$ python -q
>>> import numpy as np
>>> np.set_printoptions(suppress=True, linewidth=160)
>>> def rnd(a):
...     return np.round(a, 2) + 0
... 
>>> A2 = np.array([[2, 2, 3, 2, 0, 1, 3, 0],
...     [1, 0, 1, 3, 3, 1, 0, 3],
...     [3, 0, 2, 0, 1, 1, 2, 1],
...     [1, 1, 2, 0, 3, 0, 2, 3],
...     [3, 0, 0, 1, 0, 3, 3, 1],
...     [0, 1, 1, 2, 3, 3, 2, 2],
...     [2, 0, 1, 3, 2, 0, 2, 3],
...     [3, 2, 1, 0, 1, 2, 3, 0]])
>>> basis = np.array([[3, 5], [3, 5]])
>>> A = np.block([[A2, np.zeros((8, 2))], [np.zeros((2, 8)), basis]])
>>> print(A)
[[2. 2. 3. 2. 0. 1. 3. 0. 0. 0.]
 [1. 0. 1. 3. 3. 1. 0. 3. 0. 0.]
 [3. 0. 2. 0. 1. 1. 2. 1. 0. 0.]
 [1. 1. 2. 0. 3. 0. 2. 3. 0. 0.]
 [3. 0. 0. 1. 0. 3. 3. 1. 0. 0.]
 [0. 1. 1. 2. 3. 3. 2. 2. 0. 0.]
 [2. 0. 1. 3. 2. 0. 2. 3. 0. 0.]
 [3. 2. 1. 0. 1. 2. 3. 0. 0. 0.]
 [0. 0. 0. 0. 0. 0. 0. 0. 3. 5.]
 [0. 0. 0. 0. 0. 0. 0. 0. 3. 5.]]
>>> print(rnd(np.linalg.det(A)))
0.0
>>> print(rnd(np.sort(np.abs(np.linalg.eigvals(A)))))
[ 0.    0.81  1.16  1.16  3.08  3.26  3.79  3.79  8.   12.2 ]
>>> print(A @ A)
[[23.  7. 22. 21. 24. 10. 24. 26.  0.  0.]
 [26. 12. 15.  7. 16. 20. 31. 15.  0.  0.]
 [22.  9. 17. 15. 10. 13. 25. 11.  0.  0.]
 [31.  8. 13. 14. 12. 19. 29. 14.  0.  0.]
 [16. 12. 18. 21. 19. 14. 26. 18.  0.  0.]
 [25.  9. 14. 18. 25. 24. 31. 25.  0.  0.]
 [29. 13. 19. 12. 17. 15. 33. 18.  0.  0.]
 [20.  8. 18. 26. 19. 15. 24. 21.  0.  0.]
 [ 0.  0.  0.  0.  0.  0.  0.  0. 24. 40.]
 [ 0.  0.  0.  0.  0.  0.  0.  0. 24. 40.]]
>>> print(np.allclose(A, A.T))
False
>>> print((A - A.T) / 2)
[[ 0.   0.5  0.   0.5 -1.5  0.5  0.5 -1.5  0.   0. ]
 [-0.5  0.   0.5  1.   1.5  0.   0.   0.5  0.   0. ]
 [ 0.  -0.5  0.  -1.   0.5  0.   0.5  0.   0.   0. ]
 [-0.5 -1.   1.   0.   1.  -1.  -0.5  1.5  0.   0. ]
 [ 1.5 -1.5 -0.5 -1.   0.   0.   0.5  0.   0.   0. ]
 [-0.5  0.   0.   1.   0.   0.   1.   0.   0.   0. ]
 [-0.5  0.  -0.5  0.5 -0.5 -1.   0.   0.   0.   0. ]
 [ 1.5 -0.5  0.  -1.5  0.   0.   0.   0.   0.   0. ]
 [ 0.   0.   0.   0.   0.   0.   0.   0.   0.   1. ]
 [ 0.   0.   0.   0.   0.   0.   0.   0.  -1.   0. ]]
>>> rk = np.linalg.matrix_rank(A)
>>> print(rk)
9
>>> N = np.linalg.svd(A)[2][rk:].T
>>> print([int(np.linalg.matrix_rank(np.delete(A, i, axis=0))) for i in range(10)])
[8, 8, 8, 8, 8, 8, 8, 8, 9, 9]
>>> print(np.linalg.matrix_rank(A.T @ A), np.linalg.matrix_rank(A @ A.T))
9 9
>>> print(rnd(A @ N))
[[0.]
 [0.]
 [0.]
 [0.]
 [0.]
 [0.]
 [0.]
 [0.]
 [0.]
 [0.]]
>>> print([int(np.linalg.matrix_rank(A[:i])) for i in range(1, len(A) + 1)])
[1, 2, 3, 4, 5, 6, 7, 8, 9, 9]
>>> print(N.shape)
(10, 1)
>>> rng = np.random.default_rng(777)
>>> A2 = A + rng.integers(-2, 3, (10, 9)) @ rng.integers(-2, 3, (9, 10))
>>> print(A2)
[[ 10.   4.   2.   1.   3.   8.   1.   9.   1.   6.]
 [  0.  -7.  -1.  -4.   0.  -7.  -3.   1.  -6.  -2.]
 [  2.   0.   8.  -2.   0.   2. -11.   7. -10.  -3.]
 [ -9.   3.   1.  -7.  -2.   8.  -5.   8.   2.   0.]
 [ -5.  -2.  -1. -10.  -7.   5.  -6.   4.  -2.   0.]
 [ -1.   5.   5.   2.   0.  -8.  21.  -9.  10.   5.]
 [ 11.  -3.  -4.  13.  10.  -5.  12.   3.  -1.   0.]
 [ 15.   5.   5. -13.   4.   1.  -1.  12.  -6.  14.]
 [ -7.  -7. -14.  -9.   1.   3. -16.   0.  -8.   1.]
 [-10.  -3.  -8.  -9.  -2.  -2. -10.   0.  -6.   4.]]
>>> print(np.linalg.matrix_rank(A2 - A, tol=1e-8))
9
>>> print(rnd(np.linalg.svd(A2 - A, compute_uv=False)))
[48.56 31.15 23.68 21.52 14.72  6.21  4.74  1.18  0.28  0.  ]
>>> print(A2 - A)
[[  8.   2.  -1.  -1.   3.   7.  -2.   9.   1.   6.]
 [ -1.  -7.  -2.  -7.  -3.  -8.  -3.  -2.  -6.  -2.]
 [ -1.   0.   6.  -2.  -1.   1. -13.   6. -10.  -3.]
 [-10.   2.  -1.  -7.  -5.   8.  -7.   5.   2.   0.]
 [ -8.  -2.  -1. -11.  -7.   2.  -9.   3.  -2.   0.]
 [ -1.   4.   4.   0.  -3. -11.  19. -11.  10.   5.]
 [  9.  -3.  -5.  10.   8.  -5.  10.   0.  -1.   0.]
 [ 12.   3.   4. -13.   3.  -1.  -4.  12.  -6.  14.]
 [ -7.  -7. -14.  -9.   1.   3. -16.   0. -11.  -4.]
 [-10.  -3.  -8.  -9.  -2.  -2. -10.   0.  -9.  -1.]]
>>> m1 = np.load("dump.npy")
>>> print(rnd(m1))
[[ 0.91  0.44 -0.96 -0.1  -0.09 -0.47 -0.61  0.06]
 [ 0.44  1.09  0.14  0.19  0.04  0.12  0.08 -0.71]
 [-0.96  0.14 -0.37  0.5  -0.1   0.06  0.3  -0.13]
 [-0.1   0.19  0.5   1.37 -0.73 -0.57  0.08 -0.28]
 [-0.09  0.04 -0.1  -0.73  0.3  -0.22  0.11 -1.08]
 [-0.47  0.12  0.06 -0.57 -0.22  0.65  0.65  0.04]
 [-0.61  0.08  0.3   0.08  0.11  0.65 -0.54 -0.36]
 [ 0.06 -0.71 -0.13 -0.28 -1.08  0.04 -0.36  0.59]]
>>> # looks like rank 7
>>> print(np.argsort(-np.linalg.norm(m1, axis=0).round(6), kind="stable")[:3])
[3 0 7]
>>> print(np.linalg.cond(m1) > 100)
True
>>> print(rnd(np.linalg.norm(m1, 2) / np.linalg.norm(m1)))
0.5
>>> print(np.linalg.matrix_rank(m1, rtol=0.1))
7
>>> rk = np.linalg.matrix_rank(m1)
>>> print(rk)
7
>>> N = np.linalg.svd(m1)[2][rk:].T
>>> print(np.allclose(m1 @ N, 0))
True
>>> print(np.linalg.matrix_rank(m1.T @ m1), np.linalg.matrix_rank(m1 @ m1.T))
7 7
>>> print(rnd(N[:, 0] / N[np.abs(N[:, 0]).round(6).argmax(), 0]))
[ 0.74 -0.91 -0.6   0.7   0.07  1.    0.44 -0.65]
>>> print([int(np.linalg.matrix_rank(m1[:, :j + 1])) for j in range(8)])
[1, 2, 3, 4, 5, 6, 7, 7]
>>> print(rnd(N @ N.T))
[[ 0.14 -0.18 -0.12  0.13  0.01  0.19  0.08 -0.13]
 [-0.18  0.22  0.14 -0.17 -0.02 -0.24 -0.1   0.15]
 [-0.12  0.14  0.09 -0.11 -0.01 -0.16 -0.07  0.1 ]
 [ 0.13 -0.17 -0.11  0.13  0.01  0.18  0.08 -0.12]
 [ 0.01 -0.02 -0.01  0.01  0.    0.02  0.01 -0.01]
 [ 0.19 -0.24 -0.16  0.18  0.02  0.26  0.11 -0.17]
 [ 0.08 -0.1  -0.07  0.08  0.01  0.11  0.05 -0.07]
 [-0.13  0.15  0.1  -0.12 -0.01 -0.17 -0.07  0.11]]
>>> print([int(np.linalg.matrix_rank(m1[:i])) for i in range(1, len(m1) + 1)])
[1, 2, 3, 4, 5, 6, 7, 7]
>>> print(rnd(m1 @ N))
[[0.]
 [0.]
 [0.]
 [0.]
 [0.]
 [0.]
 [0.]
 [0.]]
>>> w, vecs = np.linalg.eigh(m1)
>>> print(rnd(w.sum()), rnd(np.trace(m1)))
4.0 4.0
>>> print(np.unique(w.round(6) + 0, return_counts=True)[1])
[3 1 1 3]
>>> print(rnd(w))
[-1. -1. -1.  0.  1.  2.  2.  2.]
>>> print(rnd(vecs.T @ vecs))
[[1. 0. 0. 0. 0. 0. 0. 0.]
 [0. 1. 0. 0. 0. 0. 0. 0.]
 [0. 0. 1. 0. 0. 0. 0. 0.]
 [0. 0. 0. 1. 0. 0. 0. 0.]
 [0. 0. 0. 0. 1. 0. 0. 0.]
 [0. 0. 0. 0. 0. 1. 0. 0.]
 [0. 0. 0. 0. 0. 0. 1. 0.]
 [0. 0. 0. 0. 0. 0. 0. 1.]]
>>> print(rnd(np.linalg.eigvalsh(m1 + 5 * np.eye(8))))
[4. 4. 4. 5. 6. 7. 7. 7.]
>>> mat = np.load("test19.npy")
>>> print(mat)
[[ 4.34 -0.32  0.81  2.84  1.8   1.63 -1.19  2.31 -1.65]
 [ 6.01 -0.6   1.49  2.99  2.5   2.17 -1.56  2.32 -3.54]
 [ 6.22 -3.72  3.27  0.74  8.82  2.9  -5.42  6.22 -5.33]
 [-1.75 -4.44  2.13 -5.12  8.59  0.31 -5.67  4.69 -2.27]
 [ 3.97 -1.68  1.62  1.04  4.09  1.5  -2.87  3.34 -2.88]
 [ 6.74 -2.76  2.88  1.55  6.88  2.66 -4.28  5.17 -5.16]
 [ 0.02 -5.09  3.06 -6.09 10.33  0.88 -6.02  4.69 -4.9 ]
 [ 1.81 -2.7   1.88 -0.9   6.04  1.24 -4.14  4.25 -2.27]
 [-0.71 -3.25  1.95 -5.62  6.93  0.12 -3.43  1.85 -4.32]
 [-1.09 -3.45  1.97 -4.25  6.83  0.24 -4.3   3.54 -2.33]]
>>> idx = rng.permutation(9)
>>> A2 = mat[:, idx] * rng.choice([-1, 1], 9)
>>> print(A2)
[[ -0.32   0.81   1.65  -1.8    1.19  -1.63   2.31  -2.84   4.34]
 [ -0.6    1.49   3.54  -2.5    1.56  -2.17   2.32  -2.99   6.01]
 [ -3.72   3.27   5.33  -8.82   5.42  -2.9    6.22  -0.74   6.22]
 [ -4.44   2.13   2.27  -8.59   5.67  -0.31   4.69   5.12  -1.75]
 [ -1.68   1.62   2.88  -4.09   2.87  -1.5    3.34  -1.04   3.97]
 [ -2.76   2.88   5.16  -6.88   4.28  -2.66   5.17  -1.55   6.74]
 [ -5.09   3.06   4.9  -10.33   6.02  -0.88   4.69   6.09   0.02]
 [ -2.7    1.88   2.27  -6.04   4.14  -1.24   4.25   0.9    1.81]
 [ -3.25   1.95   4.32  -6.93   3.43  -0.12   1.85   5.62  -0.71]
 [ -3.45   1.97   2.33  -6.83   4.3   -0.24   3.54   4.25  -1.09]]
>>> Uu, _, VT = np.linalg.svd(mat.T @ A2)
>>> print(rnd(np.linalg.lstsq(mat, A2)[0]))
[[ 0.  0.  0.  0.  0.  0.  0.  0.  1.]
 [ 1.  0.  0.  0.  0.  0.  0.  0.  0.]
 [ 0.  1.  0.  0.  0.  0.  0.  0.  0.]
 [ 0.  0.  0.  0.  0.  0.  0. -1.  0.]
 [ 0.  0.  0. -1.  0.  0.  0.  0.  0.]
 [ 0.  0.  0.  0.  0. -1.  0.  0.  0.]
 [ 0.  0.  0.  0. -1.  0.  0.  0.  0.]
 [ 0.  0.  0.  0.  0.  0.  1.  0.  0.]
 [ 0.  0. -1.  0.  0.  0.  0.  0.  0.]]
>>> print(rnd(Uu @ VT))
[[ 0.  0.  0.  0.  0.  0.  0.  0.  1.]
 [ 1.  0.  0.  0.  0.  0.  0.  0.  0.]
 [ 0.  1.  0.  0.  0.  0.  0.  0.  0.]
 [ 0.  0.  0.  0.  0.  0.  0. -1.  0.]
 [ 0.  0.  0. -1.  0.  0.  0.  0.  0.]
 [ 0.  0.  0.  0.  0. -1.  0.  0.  0.]
 [ 0.  0.  0.  0. -1.  0.  0.  0.  0.]
 [ 0.  0.  0.  0.  0.  0.  1.  0.  0.]
 [ 0.  0. -1.  0.  0.  0.  0.  0.  0.]]
